>>> import numpy as np
>>> import numpy.linalg as la
>>> np.set_printoptions(precision=3, suppress=True, linewidth=100)
>>> E = np.maximum(np.array([[-8, -2, -5],
...     [0, -1, -6],
...     [-1, -2, -7],
...     [-5, -9, -1],
...     [-8, -3, -1],
...     [0, 9, -6],
...     [-4, 9, 1],
...     [-4, 7, 4],
...     [4, 5, 2],
...     [0, 7, -5],
...     [6, -3, 4],
...     [6, 6, -6],
...     [8, -1, -9],
...     [-5, -1, 4],
...     [4, 4, 0],
...     [-5, 6, 1],
...     [9, -7, 1],
...     [9, 1, 8],
...     [3, 7, 9],
...     [-8, 0, 7],
...     [1, 6, 1],
...     [-6, 0, 1]]) @ np.array([[-1, 2, 2, 2, 1, 0, -1, 0, 0],
...     [1, -1, -2, 2, -1, -2, -1, 1, 1],
...     [2, 0, -1, -2, 1, -2, 2, 1, -1]]) + np.array([-1, 2, -2, 0, 2, 2, -1, -1, 0]), 0)
>>> E
array([[ 0,  0,  0,  0,  0, 16,  0,  0,  3],
       [ 0,  3,  6, 10,  0, 16,  0,  0,  5],
       [ 0,  2,  7,  8,  0, 20,  0,  0,  5],
       [ 0,  1,  7,  0,  5, 22, 11,  0,  0],
       [ 2,  0,  0,  0,  0, 10,  8,  0,  0],
       [ 0,  0,  0, 30,  0,  0,  0,  2, 15],
       [14,  0,  0,  8,  0,  0,  0,  9,  8],
       [18,  0,  0,  0,  0,  0,  4, 10,  3],
       [ 4,  5,  0, 14,  3,  0,  0,  6,  3],
       [ 0,  0,  0, 24,  0,  0,  0,  1, 12],
       [ 0, 17, 12,  0, 15,  0,  4,  0,  0],
       [ 0,  8,  4, 36,  0,  2,  0,  0, 12],
       [ 0, 19, 25, 32,  2, 22,  0,  0,  8],
       [11,  0,  0,  0,  2,  0, 13,  2,  0],
       [ 0,  6,  0, 16,  2,  0,  0,  3,  4],
       [12,  0,  0,  0,  0,  0,  0,  6,  5],
       [ 0, 27, 29,  2, 19, 14,  0,  0,  0],
       [ 7, 19,  6,  4, 18,  0,  5,  8,  0],
       [21,  1,  0,  2,  7,  0,  7, 15,  0],
       [21,  0,  0,  0,  1,  0, 21,  6,  0],
       [ 6,  0,  0, 12,  0,  0,  0,  6,  5],
       [ 7,  0,  0,  0,  0,  0,  7,  0,  0]])
>>> proj = E @ la.solve(E.T @ E, E.T)
>>> np.allclose(proj @ proj, proj)
True
>>> np.round(proj @ E[:, 6], 3) + 0
array([ 0.,  0.,  0., 11.,  8.,  0.,  0.,  4.,  0.,  0.,  4.,  0.,  0., 13.,  0.,  0.,  0.,  5.,
        7., 21.,  0.,  7.])
>>> round(float(np.trace(proj)), 3)
9.0
>>> np.round(la.eigvalsh(proj), 3) + 0
array([0., 0., 0., 0., 0., 0., 0., 0., 0., 0., 0., 0., 0., 1., 1., 1., 1., 1., 1., 1., 1., 1.])
>>> cen = E - E.mean(axis=0)
>>> V = la.svd(cen)[2][:8]
>>> A2 = cen - cen @ V.T @ V
>>> round(float(la.norm(A2) / la.norm(cen)), 3)
0.023
>>> la.norm(A2, axis=1).round(6).argmax()
np.int64(11)
>>> (cen @ V.T).std(axis=0)
array([13.942, 12.137,  8.493,  5.465,  4.418,  2.685,  1.829,  1.149])
>>> rng = np.random.default_rng(295892)
>>> M = rng.normal(size=(13, 6)) + 20 * np.array([-8, -6, -5, 7, -2, 0])
>>> M
array([[-158.944, -120.375, -101.112,  141.025,  -39.669,    0.056],
       [-161.348, -120.376,  -97.947,  139.519,  -40.202,    0.598],
       [-159.535, -119.074,  -98.884,  139.596,  -41.321,    0.485],
       [-160.177, -118.904,  -98.617,  139.274,  -40.145,    0.629],
       [-159.603, -118.292, -100.026,  139.297,  -38.59 ,   -0.298],
       [-160.388, -119.679,  -98.16 ,  140.148,  -40.132,    0.612],
       [-159.889, -120.238,  -99.588,  139.85 ,  -40.02 ,   -1.197],
       [-158.161, -119.996,  -99.932,  139.195,  -40.333,    0.104],
       [-160.241, -121.655, -101.059,  139.37 ,  -39.158,    1.629],
       [-161.334, -120.339, -100.3  ,  142.415,  -40.919,   -1.95 ],
       [-159.878, -120.176, -101.191,  139.269,  -39.326,    1.804],
       [-160.54 , -119.129,  -98.3  ,  140.298,  -39.415,   -0.558],
       [-159.798, -119.989,  -99.998,  138.529,  -39.297,   -0.48 ]])
>>> W2 = M[[0, 11]].astype(float)
>>> for _ in range(5):
...     labels = la.norm(M[:, None] - W2, axis=-1).argmin(axis=1)
...     W2 = np.array([M[labels == j].mean(axis=0) for j in range(2)])
... 
>>> labels
array([0, 1, 1, 1, 1, 1, 1, 0, 0, 0, 0, 1, 1])
>>> np.bincount(labels)
array([5, 8])
>>> np.abs(W2[1] - W2[0]).argmax()
np.int64(2)
>>> W2[1] - W2[0]
array([-0.448,  1.048,  1.779, -0.691, -0.009, -0.354])
>>> arr = np.array([[5, 5, 2, 2, 1, 1, 4],
...     [0, 4, 2, 1, 1, 1, 0],
...     [3, 4, 4, 5, 4, 2, 2],
...     [3, 4, 2, 3, 3, 3, 3],
...     [4, 0, 0, 0, 4, 5, 3],
...     [4, 5, 1, 1, 3, 0, 5],
...     [0, 4, 1, 2, 1, 3, 4],
...     [0, 5, 0, 0, 3, 4, 2],
...     [4, 0, 3, 5, 1, 0, 3]])
>>> arr[:, 5] = -3 * arr[:, 2]
>>> arr
array([[  5,   5,   2,   2,   1,  -6,   4],
       [  0,   4,   2,   1,   1,  -6,   0],
       [  3,   4,   4,   5,   4, -12,   2],
       [  3,   4,   2,   3,   3,  -6,   3],
       [  4,   0,   0,   0,   4,   0,   3],
       [  4,   5,   1,   1,   3,  -3,   5],
       [  0,   4,   1,   2,   1,  -3,   4],
       [  0,   5,   0,   0,   3,   0,   2],
       [  4,   0,   3,   5,   1,  -9,   3]])
>>> # looks like rank 6
>>> U, sigma = la.svd(arr)
Traceback (most recent call last):
  File "<python-input-29>", line 1, in <module>
    U, sigma = la.svd(arr)
    ^^^^^^^^
ValueError: too many values to unpack (expected 2)
>>> U, sigma, Vt = la.svd(arr, full_matrices=False)
>>> (sigma > 1e-8).sum()
np.int64(6)
>>> round(np.sqrt((sigma ** 2).sum()), 3), round(float(la.norm(arr)), 3)
(np.float64(29.052), 29.052)
>>> np.allclose(U * sigma @ Vt, arr)
True
>>> np.round(Vt @ Vt.T, 3) + 0
array([[1., 0., 0., 0., 0., 0., 0.],
       [0., 1., 0., 0., 0., 0., 0.],
       [0., 0., 1., 0., 0., 0., 0.],
       [0., 0., 0., 1., 0., 0., 0.],
       [0., 0., 0., 0., 1., 0., 0.],
       [0., 0., 0., 0., 0., 1., 0.],
       [0., 0., 0., 0., 0., 0., 1.]])
>>> np.cumsum(sigma ** 2) / np.sum(sigma ** 2)
array([0.81 , 0.918, 0.971, 0.989, 0.999, 1.   , 1.   ])
>>> np.abs(U[:, 0]).round(6).argmax()
np.int64(2)
>>> np.abs(Vt[0])
array([0.307, 0.369, 0.23 , 0.296, 0.243, 0.69 , 0.306])
>>> np.round(U.T @ U, 3) + 0
array([[1., 0., 0., 0., 0., 0., 0.],
       [0., 1., 0., 0., 0., 0., 0.],
       [0., 0., 1., 0., 0., 0., 0.],
       [0., 0., 0., 1., 0., 0., 0.],
       [0., 0., 0., 0., 1., 0., 0.],
       [0., 0., 0., 0., 0., 1., 0.],
       [0., 0., 0., 0., 0., 0., 1.]])
>>> np.round(U.T @ arr @ Vt.T, 3) + 0
array([[26.14 ,  0.   ,  0.   ,  0.   ,  0.   ,  0.   ,  0.   ],
       [ 0.   ,  9.55 ,  0.   ,  0.   ,  0.   ,  0.   ,  0.   ],
       [ 0.   ,  0.   ,  6.679,  0.   ,  0.   ,  0.   ,  0.   ],
       [ 0.   ,  0.   ,  0.   ,  3.939,  0.   ,  0.   ,  0.   ],
       [ 0.   ,  0.   ,  0.   ,  0.   ,  2.915,  0.   ,  0.   ],
       [ 0.   ,  0.   ,  0.   ,  0.   ,  0.   ,  0.939,  0.   ],
       [ 0.   ,  0.   ,  0.   ,  0.   ,  0.   ,  0.   ,  0.   ]])
>>> sigma.round(3) + 0
array([26.14 ,  9.55 ,  6.679,  3.939,  2.915,  0.939,  0.   ])
